% ipython --no-banner

In [1]: import numpy as np

In [2]: np.set_printoptions(precision=2, suppress=True, linewidth=100)

In [3]: def rd(a):
   ...:     return np.round(a, 2) + 0
   ...: 

In [4]: arr = np.diag(np.array([0, 0, 1]))

In [5]: print(arr)
[[0 0 0]
 [0 0 0]
 [0 0 1]]

In [6]: x0 = np.array([-2, -1, -1])

In [7]: print(arr @ arr @ x0)
[ 0  0 -1]

In [8]: print(arr @ x0)
[ 0  0 -1]

In [9]: print(rd(np.linalg.eigvalsh(2 * arr - np.eye(3))))
[-1. -1.  1.]

In [10]: P = np.triu(np.array([[3, 1, 1], [-2, 0, 1], [0, 1, 0]]), 1) + np.eye(3)

In [11]: M2 = P @ arr @ np.linalg.inv(P)

In [12]: print(M2)
[[0. 0. 1.]
 [0. 0. 1.]
 [0. 0. 1.]]

In [13]: print(P @ arr - arr @ P)
[[0. 0. 1.]
 [0. 0. 1.]
 [0. 0. 0.]]

In [14]: print(np.poly(M2))
[ 1. -1.  0.  0.]

In [15]: evals, evecs = np.linalg.eigh(arr)

In [16]: x0 = np.array([-2, 2, 2])

In [17]: print(evecs * np.abs(evals) @ evecs.T)
[[0. 0. 0.]
 [0. 0. 0.]
 [0. 0. 1.]]

In [18]: rng = np.random.default_rng(94325)

In [19]: lab = rng.permutation(3)

In [20]: print(lab)
[2 0 1]

In [21]: M2 = arr[lab][:, lab]

In [22]: print(np.allclose(M2, arr))
False

In [23]: print(np.trace(M2))
1

In [24]: print(rd(np.linalg.det(M2)), rd(np.linalg.det(arr[lab])))
0.0 0.0

In [25]: E = np.array([[0.5, 0.25, 0.25], [0.33, 0.67, 0.0], [0.0, 0.0, 1.0]])

In [26]: print(E)
[[0.5  0.25 0.25]
 [0.33 0.67 0.  ]
 [0.   0.   1.  ]]

In [27]: cov = E.T @ E

In [28]: print(np.linalg.matrix_rank(cov))
3

In [29]: print(rd(np.trace(cov)), rd((E ** 2).sum()))
1.93 1.93

In [30]: print(rd(np.diag(cov)))
[0.36 0.51 1.06]

In [31]: print(rd(np.linalg.eigvalsh(cov)[::-1]))
[1.12 0.74 0.08]

In [32]: J = np.load("block16.npy")

In [33]: print(J)
[[ 2.15  9.62 -1.7 ]
 [ 6.84  4.99  5.32]
 [-1.56  5.05  8.49]
 [-6.56  5.67 -4.97]
 [-6.21 -6.99 -3.56]
 [-5.2  -7.87 -3.31]
 [ 9.89 -1.36  0.5 ]
 [ 2.71 -9.33 -2.35]
 [ 4.05 -1.43  9.03]
 [ 3.51 -4.32 -8.31]
 [-9.25 -3.59 -1.26]
 [ 8.16  2.46  5.22]
 [-1.16 -8.28  5.48]
 [-3.82 -8.38  3.89]]

In [34]: M2 = np.c_[J[:, :1] @ np.array([[0]]), np.array([-2, -3, -1, 3, -2, 1, 3, 3, -1, 0, 0, -3, 1, 3])]

In [35]: print(M2)
[[ 0. -2.]
 [ 0. -3.]
 [ 0. -1.]
 [ 0.  3.]
 [ 0. -2.]
 [ 0.  1.]
 [ 0.  3.]
 [ 0.  3.]
 [ 0. -1.]
 [ 0.  0.]
 [ 0.  0.]
 [ 0. -3.]
 [ 0.  1.]
 [ 0.  3.]]

In [36]: print(rd(np.linalg.norm(np.linalg.qr(J)[0].T @ M2, axis=0) ** 2 / ((M2 ** 2).sum(axis=0) + 1e-12)))
[0.   0.26]

In [37]: print(np.linalg.matrix_rank(M2))
1

In [38]: O, r_ = np.linalg.qr(J)

In [39]: print(rd(r_))
[[-21.55  -6.    -6.05]
 [  0.   -22.74  -1.02]
 [  0.     0.   -18.56]]

In [40]: print(O.shape, r_.shape)
(14, 3) (3, 3)

In [41]: dist = np.linalg.norm(J[:, None] - J[None], axis=-1)

In [42]: print(np.linalg.matrix_rank(dist ** 2))
5

In [43]: print(rd(np.linalg.norm(J - J.mean(axis=0), axis=1)))
[11.76 10.38 10.32 11.62  9.47  9.25  9.65  8.65  8.99 10.11  9.93  9.93  8.15  8.38]

In [44]: print(np.unravel_index(dist.round(6).argmax(), dist.shape))
(np.int64(2), np.int64(9))

In [45]: print(np.flatnonzero(dist[3] < dist.mean() / 2))
[3]

In [46]: print(dist[3].round(6).argsort(kind="stable")[:4])
[ 3  0 10  4]

In [47]: print(rd(np.linalg.norm(J, axis=1)))
[10.   10.   10.    9.99 10.   10.   10.   10.   10.   10.   10.    9.99 10.   10.  ]

In [48]: print(rd(dist[3]))
[10.11 16.91 14.37  0.   12.74 13.71 18.71 17.83 18.95 14.57 10.33 18.19 18.25 16.83]

In [49]: print(dist.mean(axis=1).argmax())
3

In [50]: M2 = np.array([[0, 1, -1], [3, -1, -2], [-1, 0, -1]])

In [51]: W0 = M2 - M2.T

In [52]: print(W0)
[[ 0 -2  0]
 [ 2  0 -2]
 [ 0  2  0]]

In [53]: lab = rng.permutation(3)

In [54]: print(lab)
[1 0 2]

In [55]: M2 = W0[lab][:, lab]

In [56]: print(rd(np.sort(np.abs(np.linalg.eigvals(M2)))))
[0.   2.83 2.83]

In [57]: print(rd(np.linalg.det(M2)), rd(np.linalg.det(W0[lab])))
0.0 0.0

In [58]: print(np.trace(M2))
0

In [59]: left, sig, Vh = np.linalg.svd(W0)

In [60]: print(np.argmax(sig[:-1] / (sig[1:] + 1e-6)) + 1)
2

In [61]: M2 = left[:, :2] @ np.diag(sig[:2]) @ Vh[:2]

In [62]: print(M2)
[[ 0. -2.  0.]
 [ 2.  0. -2.]
 [ 0.  2.  0.]]

In [63]: print(rd(np.linalg.norm(W0 - M2) / np.linalg.norm(W0)))
0.0

In [64]: M2 = W0 + rng.integers(-2, 3, (3, 2)) @ rng.integers(-2, 3, (2, 3))

In [65]: print(M2)
[[ 3 -4  0]
 [-2  0 -2]
 [-2  2  0]]

In [66]: print(np.linalg.matrix_rank(M2 - W0, tol=1e-8))
2

In [67]: print(rd(np.linalg.svd(M2 - W0, compute_uv=False)))
[5.51 1.62 0.  ]

In [68]: O, _ = np.linalg.qr(np.array([[-0.8, 1.4, 0.8, 1.0],
    ...:     [1.3, 0.9, -0.7, -0.5],
    ...:     [-0.4, 1.3, 0.4, 0.5],
    ...:     [-1.2, 0.0, 0.4, -1.1]]))

In [69]: data = 5 * O

In [70]: print(rd(data))
[[-2.02 -3.11  2.07  2.64]
 [ 3.28 -2.51 -2.42  1.44]
 [-1.01 -2.98 -0.56 -3.84]
 [-3.03  0.34 -3.82  1.08]]

In [71]: P = np.triu(np.array([[3, 3, 0, 2], [3, -3, 3, -2], [0, -1, -1, 1], [-2, -1, 0, 1]]), 1) + np.eye(4)

In [72]: M2 = P @ data @ np.linalg.inv(P)

In [73]: print(rd(np.poly(M2)))
[   1.      4.01    0.   -100.19 -625.  ]

In [74]: print(rd(np.linalg.det(M2)))
-625.0

In [75]: x0 = np.array([2, 3, 1, 1])

In [76]: print(rd(data @ x0))
[ -8.65  -1.96 -15.37  -7.76]

In [77]: print(np.sign((data @ x0).round(6)))
[-1. -1. -1. -1.]

In [78]: print(rd(data * x0))
[[-4.04 -9.32  2.07  2.64]
 [ 6.56 -7.54 -2.42  1.44]
 [-2.02 -8.95 -0.56 -3.84]
 [-6.05  1.03 -3.82  1.08]]

In [79]: data.inv()
AttributeError: 'numpy.ndarray' object has no attribute 'inv'


In [80]: print(rd((data - data.T) / 2))
[[ 0.   -3.19  1.54  2.83]
 [ 3.19  0.    0.28  0.55]
 [-1.54 -0.28  0.   -0.01]
 [-2.83 -0.55  0.01  0.  ]]

In [81]: print(rd(np.linalg.det(data)))
-625.0

In [82]: print(rd(np.trace(data)))
-4.01

In [83]: print(rd(np.abs(np.linalg.eigvals(data)).max()))
5.0

In [84]: mat = np.load("case4.npy")

In [85]: print(mat)
[[1 5 3]
 [3 5 3]
 [0 0 0]
 [1 5 3]
 [1 5 3]
 [3 5 3]
 [0 0 0]
 [1 5 3]
 [1 5 3]
 [1 5 3]
 [0 0 0]
 [6 7 7]
 [0 0 0]
 [0 0 0]
 [0 0 0]
 [0 0 0]
 [0 0 0]
 [0 0 0]]

In [86]: # rows 0 and 3 are equal

In [87]: cen = mat - mat.mean(axis=0)

In [88]: left, sig, Vh = np.linalg.svd(cen, full_matrices=False)

In [89]: print(rd((sig ** 2).sum() ** 2 / (sig ** 4).sum()))
1.15

In [90]: print(rd(Vh[0] * np.sign(Vh[0, np.abs(Vh[0]).argmax()])))
[0.38 0.75 0.55]

In [91]: print(rd(cen.mean(axis=0)))
[0. 0. 0.]

In [92]: cen = (mat - mat.mean(axis=0)) / mat.std(axis=0)

In [93]: print(np.argwhere(np.abs(cen) > 2))
[[11  0]
 [11  2]]

In [94]: coef = np.linalg.lstsq(np.delete(cen, 1, axis=1), cen[:, 1])[0]

In [95]: print(np.abs(coef).argmax())
1

In [96]: print(rd(1 - np.var(cen[:, 1] - np.delete(cen, 1, axis=1) @ coef)))
0.94

In [97]: cov = np.cov(mat, rowvar=False)

In [98]: print(np.median(mat, axis=0))
[0.5 2.5 1.5]

In [99]: print(rd(np.linalg.eigvalsh(cov)[::-1]))
[12.89  0.9   0.08]

In [100]: print(rd(np.corrcoef(mat.T)))
[[1.   0.76 0.88]
 [0.76 1.   0.95]
 [0.88 0.95 1.  ]]

In [101]: print(np.argsort(-mat.std(axis=0).round(6), kind="stable"))
[1 2 0]

In [102]: cen = mat - mat.mean(axis=0)

In [103]: evecs = np.linalg.svd(cen)[2][:1]

In [104]: M2 = cen - cen @ evecs.T @ evecs

In [105]: print(rd(np.diag(evecs.T @ evecs)))
[0.14 0.56 0.3 ]

In [106]: A = np.load("m.npy")

In [107]: print(A)
[[ -0.7  -0.4  12.    1. ]
 [  0.1  -0.2  -2.    0.4]
 [ -0.5   1.5   8.   -0.4]
 [  1.1   0.2 -38.    0.4]]

In [108]: lab = rng.permutation(4)

In [109]: print(lab)
[2 1 3 0]

In [110]: M2 = A[lab][:, lab]

In [111]: print(M2)
[[  8.    1.5  -0.4  -0.5]
 [ -2.   -0.2   0.4   0.1]
 [-38.    0.2   0.4   1.1]
 [ 12.   -0.4   1.   -0.7]]

In [112]: print(rd(np.sort(np.abs(np.linalg.eigvals(M2)))))
[0.84 1.07 1.07 8.75]

In [113]: x0 = np.array([2, 1, 2, -1])

In [114]: target = M2 @ x0

In [115]: print(rd(target))
[ 17.2  -3.5 -76.1  26.3]

In [116]: print(rd(np.linalg.solve(M2, M2[:, 2])))
[0. 0. 1. 0.]

In [117]: print(rd(np.linalg.solve(M2, target)))
[ 2.  1.  2. -1.]

In [118]: print(rd(np.linalg.solve(M2, 3 * target)))
[ 6.  3.  6. -3.]

In [119]: print(rd(np.linalg.solve(M2.T, M2[1])))
[0. 1. 0. 0.]

In [120]: print(np.linalg.norm(A, axis=1).argmax())
3

In [121]: print(rd(np.linalg.norm(A[2], 1)), rd(np.linalg.norm(A[2], np.inf)))
10.4 8.0

In [122]: print(rd(np.linalg.norm(A[2] - A[0])))
4.65

In [123]: print(rd(np.linalg.norm(A, "nuc")))
43.59

In [124]: print(rd(np.linalg.norm(A, 2)))
40.72

In [125]: print(rd(np.linalg.norm(A, axis=1)))
[12.07  2.05  8.16 38.02]

In [126]: print(rd(np.linalg.norm(A, axis=0)))
[ 1.4   1.58 40.69  1.22]

In [127]: left, sig, Vh = np.linalg.svd(A)

In [128]: print(rd(sig))
[40.72  1.76  1.    0.12]

In [129]: M2 = left[:, :1] @ np.diag(sig[:1]) @ Vh[:1]

In [130]: print(rd(np.linalg.norm(A - M2, 2)), rd(sig[1]))
1.76 1.76

In [131]: M2 = np.array([[2, 1, 1], [2, 1, 1], [2, 0, 2], [2, 0, 2]])

In [132]: print(np.linalg.matrix_rank(A @ M2))
2

In [133]: print(rd(M2.T @ A.T))
[[ 23.8  -3.4  17.2 -72.6]
 [ -1.1  -0.1   1.    1.3]
 [ 24.9  -3.3  16.2 -73.9]]

In [134]: print(rd(np.einsum("ik,kj->ij", A, M2)))
[[ 23.8  -1.1  24.9]
 [ -3.4  -0.1  -3.3]
 [ 17.2   1.   16.2]
 [-72.6   1.3 -73.9]]

In [135]: print(rd(np.einsum("ij->j", A)))
[  0.    1.1 -20.    1.4]

In [136]: np.einsum("ij,ij->", A, M2)
ValueError: operands could not be broadcast together with remapped shapes [original->remapped]: (4,4)->(4,4) (4,3)->(4,3) 


In [137]: print(rd(np.einsum("ik,kj->ji", A, M2)))
[[ 23.8  -3.4  17.2 -72.6]
 [ -1.1  -0.1   1.    1.3]
 [ 24.9  -3.3  16.2 -73.9]]

In [138]: F = np.loadtxt("data.csv", delimiter=",")

In [139]: print(F)
[[-3. -6.  5.  7.]
 [-1. -4.  7.  9.]
 [-1. -4.  7.  9.]]

In [140]: # rank 2

In [141]: M2 = F[0, 0] * F[1:] - np.outer(F[1:, 0], F[0])

In [142]: print(M2)
[[  0.   6. -16. -20.]
 [  0.   6. -16. -20.]]

In [143]: print(np.linalg.matrix_rank(M2), np.linalg.matrix_rank(F))
1 2

In [144]: print(rd(F[:, 0] / F[0, 0]))
[1.   0.33 0.33]

In [145]: rank = np.linalg.matrix_rank(F)

In [146]: print(rank)
2

In [147]: null = np.linalg.svd(F)[2][rank:].T

In [148]: print(rd(null @ null.T))
[[ 0.63 -0.47 -0.11 -0.05]
 [-0.47  0.36  0.    0.11]
 [-0.11  0.    0.6  -0.48]
 [-0.05  0.11 -0.48  0.42]]

In [149]: print([int(np.linalg.matrix_rank(np.delete(F, i, axis=0))) for i in range(3)])
[1, 2, 2]

In [150]: print(np.linalg.matrix_rank(F.T @ F), np.linalg.matrix_rank(F @ F.T))
2 2

In [151]: print([int(np.linalg.matrix_rank(F[:, :j + 1])) for j in range(4)])
[1, 2, 2, 2]

In [152]: print(np.allclose(F @ null, 0))
True
